% ipython --no-banner

In [1]: import numpy as np

In [2]: import numpy.linalg as la

In [3]: np.set_printoptions(precision=2, suppress=True, linewidth=160, sign=" ")

In [4]: E = np.load("arr.npy")

In [5]: E
Out[5]: 
array([[-0.82, -0.65, -1.12,  2.33],
       [-0.9 , -0.7 , -1.1 ,  2.4 ]])

In [6]: left, s, Vt = la.svd(E)

In [7]: s
Out[7]: array([ 4.01,  0.06])

In [8]: other = left[:, :1] @ np.diag(s[:1]) @ Vt[:1]

In [9]: la.matrix_rank(E, rtol=0.05)
Out[9]: np.int64(1)

In [10]: round(float(la.norm(E - other) / la.norm(E)), 2)
Out[10]: 0.01

In [11]: other
Out[11]: 
array([[-0.85, -0.66, -1.09,  2.33],
       [-0.87, -0.69, -1.13,  2.4 ]])

In [12]: data = np.array([[-1.2, 0.5, 0.7, 0.2, -0.4, -0.1],
    ...:     [0.3, 1.4, -3.4, 0.8, -0.5, 1.2],
    ...:     [0.26, 1.42, -3.4, 0.82, -0.5, 1.2]])

In [13]: data
Out[13]: 
array([[-1.2 ,  0.5 ,  0.7 ,  0.2 , -0.4 , -0.1 ],
       [ 0.3 ,  1.4 , -3.4 ,  0.8 , -0.5 ,  1.2 ],
       [ 0.26,  1.42, -3.4 ,  0.82, -0.5 ,  1.2 ]])

In [14]: other = np.array([[1, 3], [-3, 2], [1, -1], [-1, -3], [2, 3], [0, 1]])

In [15]: np.einsum("ik,kj->ji", data, other)
Out[15]: 
array([[-3.  , -9.1 , -9.22],
       [-5.2 ,  4.4 ,  4.26]])

In [16]: np.einsum("ij,ij->i", data, data)
Out[16]: array([  2.39,  15.94,  16.01])

In [17]: np.einsum("ij->j", data)
Out[17]: array([-0.64,  3.32, -6.1 ,  1.82, -1.4 ,  2.3 ])

In [18]: np.vstack([data, other.T]).shape
Out[18]: (5, 6)

In [19]: other.T @ data.T
Out[19]: 
array([[-3.  , -9.1 , -9.22],
       [-5.2 ,  4.4 ,  4.26]])

In [20]: data @ other
Out[20]: 
array([[-3.  , -5.2 ],
       [-9.1 ,  4.4 ],
       [-9.22,  4.26]])

In [21]: np.argsort(-la.norm(data, axis=0).round(6), kind="stable")[:3]
Out[21]: array([ 2,  1,  5])

In [22]: la.matrix_rank(data, rtol=0.1)
Out[22]: np.int64(2)

In [23]: round(float(la.norm(data, 2) / la.norm(data)), 2)
Out[23]: 0.97

In [24]: rng = np.random.default_rng(65)

In [25]: other = data + rng.integers(-2, 3, (3, 2)) @ rng.integers(-2, 3, (2, 6))

In [26]: other
Out[26]: 
array([[-1.2 ,  4.5 , -5.3 ,  0.2 , -2.4 ,  3.9 ],
       [ 0.3 ,  1.4 , -3.4 ,  0.8 , -0.5 ,  1.2 ],
       [ 0.26,  3.42, -6.4 ,  0.82, -1.5 ,  3.2 ]])

In [27]: np.round(la.svd(other - data, compute_uv=False), 2) + 0
Out[27]: array([ 9.49,  0.  ,  0.  ])

In [28]: J = np.array([[1, -1, 1],
    ...:     [1, 0, 0],
    ...:     [1, 1, 1],
    ...:     [1, 2, 4],
    ...:     [1, 3, 9],
    ...:     [1, 4, 16],
    ...:     [1, 5, 25]])

In [29]: J
Out[29]: 
array([[ 1, -1,  1],
       [ 1,  0,  0],
       [ 1,  1,  1],
       [ 1,  2,  4],
       [ 1,  3,  9],
       [ 1,  4, 16],
       [ 1,  5, 25]])

In [30]: # column 2 is much longer than the rest

In [31]: round(la.norm(J, 2) / la.norm(J), 2)
Out[31]: np.float64(1.0)

In [32]: round(np.log10(la.cond(J)))
Out[32]: 1

In [33]: np.abs(la.svd(J)[2][-1])
Out[33]: array([ 0.82,  0.57,  0.08])

In [34]: la.cond(J) > 100
Out[34]: np.False_

In [35]: [round(float(x), 2) for x in la.svd(J, compute_uv=False)[:3]]
Out[35]: [32.17, 2.31, 1.73]

In [36]: K = np.loadtxt("a.csv", delimiter=",")

In [37]: K
Out[37]: 
array([[  0.4,   0.3,   0.1,   2.1],
       [  0.3,  -0.6,  -1.1,  -0.6],
       [  0.2,   0.4,   0. ,   0.1],
       [  0.1,   0. ,   1. ,  -0.8],
       [-14. , -26. ,  -2. ,   4. ],
       [ -0.2,  -1. ,   0.1,   0.7],
       [  0.3,  -0.8,  -2.8,  -1.6],
       [ -1.5,   1.8,   0.1,  -0.4],
       [  1.1,   0.4,  -1. ,   0.5],
       [ -0.1,   1.5,  -1.4,  -0.6],
       [  0.2,   0.5,  -1.3,  -1.5],
       [ -0.8,  -0.2,  -1.7,  -1.1],
       [  0.4,   0.8,  -2.3,  -0.3],
       [ -1.7,  -1.5,  -0.2,  -0.6],
       [  0.3,   0.1,  -1.2,   1.5],
       [ -1.2,  -1.1,   1. ,  -1.3],
       [ -0.4,  -0.9,  -0.2,  -0.3],
       [ -1.1,   0.1,  -1.5,   1.3],
       [ -0.6,  -0.2,  -1. ,   0.1],
       [ -0.8,  -0.9,  -0.6,   1.4],
       [  0.9,  -0.1,   0.6,   0.2],
       [ -1.5,   1.4,  -0.1,   0.3],
       [ -0.9,   0.2,   0.7,   0.5],
       [  0.1,  -0.7,  -0.2,  -0.6],
       [ -0.9,  -0.3,  -1.3,  -0.1],
       [ -1.2,   0.2,   0.3,   0.6],
       [ -0.7,   0.1,  -0.3,  -2.3]])

In [38]: la.matrix_rank(E, rtol=0.1)
Out[38]: np.int64(1)

In [39]: np.round(la.norm(E, 2) / la.norm(E), 2)
Out[39]: np.float64(1.0)

In [40]: left, s, Vt = la.svd(data)

In [41]: np.argmax(s[:-1] / (s[1:] + 1e-6)) + 1
Out[41]: np.int64(2)

In [42]: other = left[:, :2] @ np.diag(s[:2]) @ Vt[:2]

In [43]: la.matrix_rank(data, rtol=0.05)
Out[43]: np.int64(2)

In [44]: round(float(la.norm(data - other, 2)), 2), np.round(s[2], 2)
Out[44]: (0.01, np.float64(0.01))

In [45]: feats = np.loadtxt("run12.csv", delimiter=",")

In [46]: feats
Out[46]: 
array([[ 0.,  0.,  0.],
       [ 8., -3.,  2.],
       [ 0.,  0.,  0.],
       [ 0.,  0.,  0.],
       [ 3.,  5., -5.],
       [ 0.,  0.,  0.],
       [ 0.,  0.,  0.],
       [ 0.,  0.,  0.],
       [ 0.,  0.,  0.],
       [20.,  6.,  3.],
       [ 0.,  0.,  0.],
       [17.,  1.,  8.],
       [17.,  1.,  8.],
       [ 0.,  0.,  0.],
       [ 0.,  0.,  0.],
       [ 3.,  5., -5.],
       [ 0.,  0.,  0.],
       [ 3.,  5., -5.],
       [ 9.,  4.,  6.],
       [11.,  2., -3.],
       [ 3.,  5., -5.],
       [ 8., -3.,  2.],
       [ 3.,  5., -5.],
       [ 0.,  0.,  0.],
       [ 0.,  0.,  0.],
       [12.,  9.,  1.]])

In [47]: # row 2 repeats row 0

In [48]: hat = feats @ la.solve(feats.T @ feats, feats.T)

In [49]: np.allclose(hat @ hat, hat)
Out[49]: True

In [50]: round(np.trace(hat), 2)
Out[50]: np.float64(3.0)

In [51]: hat @ feats[:, 0]
Out[51]: 
array([  0.,   8.,   0.,   0.,   3.,   0.,   0.,   0.,   0.,  20.,   0.,  17.,  17.,   0.,   0.,   3.,   0.,   3.,   9.,  11.,   3.,   8.,   3.,   0.,   0.,
        12.])

In [52]: np.diag(hat)
Out[52]: 
array([ 0.  ,  0.24,  0.  ,  0.  ,  0.14,  0.  ,  0.  ,  0.  ,  0.  ,  0.28,  0.  ,  0.27,  0.27,  0.  ,  0.  ,  0.14,  0.  ,  0.14,  0.3 ,  0.33,  0.14,
        0.24,  0.14,  0.  ,  0.  ,  0.36])

In [53]: np.round(la.eigvalsh(hat), 2) + 0
Out[53]: array([ 0.,  0.,  0.,  0.,  0.,  0.,  0.,  0.,  0.,  0.,  0.,  0.,  0.,  0.,  0.,  0.,  0.,  0.,  0.,  0.,  0.,  0.,  0.,  1.,  1.,  1.])

In [54]: cov = np.cov(feats, rowvar=False)

In [55]: np.argwhere(np.triu(np.abs(np.corrcoef(feats.T)) > 0.8, 1))
Out[55]: array([], shape=(0, 2), dtype=int64)

In [56]: np.corrcoef(feats.T)
Out[56]: 
array([[ 1.  ,  0.35,  0.57],
       [ 0.35,  1.  , -0.3 ],
       [ 0.57, -0.3 ,  1.  ]])

In [57]: feats.std(axis=0)
Out[57]: array([ 6.11,  2.87,  3.49])

In [58]: cov
Out[58]: 
array([[38.82,  6.32, 12.52],
       [ 6.32,  8.57, -3.17],
       [12.52, -3.17, 12.63]])

In [59]: cov.shape
Out[59]: (3, 3)

In [60]: np.polyfit(feats[:, 1], feats[:, 2], 1)
Out[60]: array([-0.37,  0.67])

In [61]: la.eigvalsh(cov)[::-1]
Out[61]: array([ 44.47,  13.03,   2.52])

In [62]: Ac = feats - feats.mean(axis=0)

In [63]: evecs = la.svd(Ac)[2][:2]

In [64]: other = Ac - Ac @ evecs.T @ evecs

In [65]: round(la.norm(other) / la.norm(Ac), 2)
Out[65]: np.float64(0.21)

In [66]: other = np.c_[feats[:, :1] @ np.array([[3]]), np.array([4, 5, -3, -2, -4, -4, 5, 0, -3, 0, 3, 5, 5, -1, 1, 3, -5, 1, -2, 3, 0, -5, 3, -1, -1, 4])]

In [67]: other
Out[67]: 
array([[ 0.,  4.],
       [24.,  5.],
       [ 0., -3.],
       [ 0., -2.],
       [ 9., -4.],
       [ 0., -4.],
       [ 0.,  5.],
       [ 0.,  0.],
       [ 0., -3.],
       [60.,  0.],
       [ 0.,  3.],
       [51.,  5.],
       [51.,  5.],
       [ 0., -1.],
       [ 0.,  1.],
       [ 9.,  3.],
       [ 0., -5.],
       [ 9.,  1.],
       [27., -2.],
       [33.,  3.],
       [ 9.,  0.],
       [24., -5.],
       [ 9.,  3.],
       [ 0., -1.],
       [ 0., -1.],
       [36.,  4.]])

In [68]: la.norm(la.qr(feats)[0].T @ other, axis=0) ** 2 / ((other ** 2).sum(axis=0) + 1e-12)
Out[68]: array([ 1.  ,  0.14])

In [69]: np.round(la.norm(other - feats @ la.lstsq(feats, other)[0], axis=0), 2) + 0
Out[69]: array([  0.  ,  15.55])

In [70]: la.matrix_rank(other)
Out[70]: np.int64(2)

In [71]: A = np.loadtxt("mat.csv", delimiter=",")

In [72]: A
Out[72]: 
array([[-2.,  1.,  0.],
       [ 0., -2.,  1.],
       [ 1.,  0., -2.]])

In [73]: hat = np.triu(np.array([[1, 2, 2], [1, 2, 2], [2, 3, 1]]), 1) + np.eye(3)

In [74]: other = hat @ A @ la.inv(hat)

In [75]: np.trace(other), np.trace(A)
Out[75]: (np.float64(-6.0), np.float64(-6.0))

In [76]: np.poly(other)
Out[76]: array([  1.,   6.,  12.,   7.])

In [77]: O, R = la.qr(A)

In [78]: O.shape, R.shape
Out[78]: ((3, 3), (3, 3))

In [79]: np.abs(np.diag(R))
Out[79]: array([ 2.24,  2.05,  1.53])

In [80]: f = np.array([0, 1, -3])

In [81]: np.cross(A[2, :3], A[0, :3])
Out[81]: array([ 2.,  4.,  1.])

In [82]: np.correlate(A[2], A[0], "full")
Out[82]: array([ 0.,  1., -2., -2.,  4.])

In [83]: def softmax(z):
    ...:     e = np.exp(z - z.max(axis=-1, keepdims=True))
    ...:     return e / e.sum(axis=-1, keepdims=True)
    ...: 

In [84]: np.round(softmax(10 * A[2]), 2) + 0
Out[84]: array([ 1.,  0.,  0.])

In [85]: softmax(A[2])
Out[85]: array([ 0.71,  0.26,  0.04])

In [86]: att = A @ A.T / np.sqrt(3)

In [87]: softmax(att + np.triu(np.full(att.shape, -np.inf), 1))
Out[87]: 
array([[ 1.  ,  0.  ,  0.  ],
       [ 0.02,  0.98,  0.  ],
       [ 0.02,  0.02,  0.97]])

In [88]: softmax(att)[2] @ A
Out[88]: array([ 0.93, -0.02, -1.92])

In [89]: arr = np.loadtxt("x.csv", delimiter=",")

In [90]: arr
Out[90]: 
array([[  6.,  -3., -18.,   9.],
       [  6.,   6., -18., -18.],
       [ 10.,  -5.,   0.,   0.],
       [ 10.,  10.,   0.,   0.]])

In [91]: vec = np.array([1, 2, 3, 1])

In [92]: target = arr @ vec

In [93]: beta, lr = np.zeros(4), 1 / la.norm(arr, 2) ** 2

In [94]: for i in range(200):
    ...:     beta -= lr * arr.T @ (arr @ beta - target)
    ...:     if i % 50 == 0: print(i, round(la.norm(arr @ beta - target), 2))
    ...: 
0 34.15
50 0.04
100 0.0
150 0.0

In [95]: np.round(la.cond(arr), 2)
Out[95]: np.float64(3.11)

In [96]: np.round(la.det(arr[::-1]), 2)
Out[96]: np.float64(72900.0)

In [97]: np.einsum("ij,ji->", arr, arr)
Out[97]: np.float64(-324.0)

In [98]: np.poly(arr)
Out[98]: array([    1.,   -12.,   234., -3240., 72900.])

In [99]: O, evecs = la.qr(A[:, :1])[0], la.qr(A[:, 1:])[0]

In [100]: s = la.svd(O.T @ evecs, compute_uv=False)

In [101]: (s > 0.9).sum()
Out[101]: np.int64(0)

In [102]: round(float(la.norm(O @ O.T - evecs @ evecs.T, 2)), 2)
Out[102]: 1.0

In [103]: np.degrees(np.arccos(s.clip(0, 1)))
Out[103]: array([ 43.09])

In [104]: W0 = np.load("out17.npy")

In [105]: W0
Out[105]: 
array([[ 13,   3,   0,   7,  12,   0,   5],
       [  3,   1,   0,   1,   2,   0,   1],
       [  0,   0,   0,   0,   0,   0,   0],
       [  7,   1,   0,   5,   8,   0,   3],
       [ 12,   2,   0,   8,  13,   0,   5],
       [  0,   0,   0,   0,   0,   0,   0],
       [  5,   1,   0,   3,   5,   0,   2]])

In [106]: rank = la.matrix_rank(W0)

In [107]: rank
Out[107]: np.int64(2)

In [108]: null = la.svd(W0)[2][rank:].T

In [109]: la.matrix_rank(W0.T @ W0), la.matrix_rank(W0 @ W0.T)
Out[109]: (np.int64(2), np.int64(2))

In [110]: [int(la.matrix_rank(W0[:, :j + 1])) for j in range(7)]
Out[110]: [1, 2, 2, 2, 2, 2, 2]
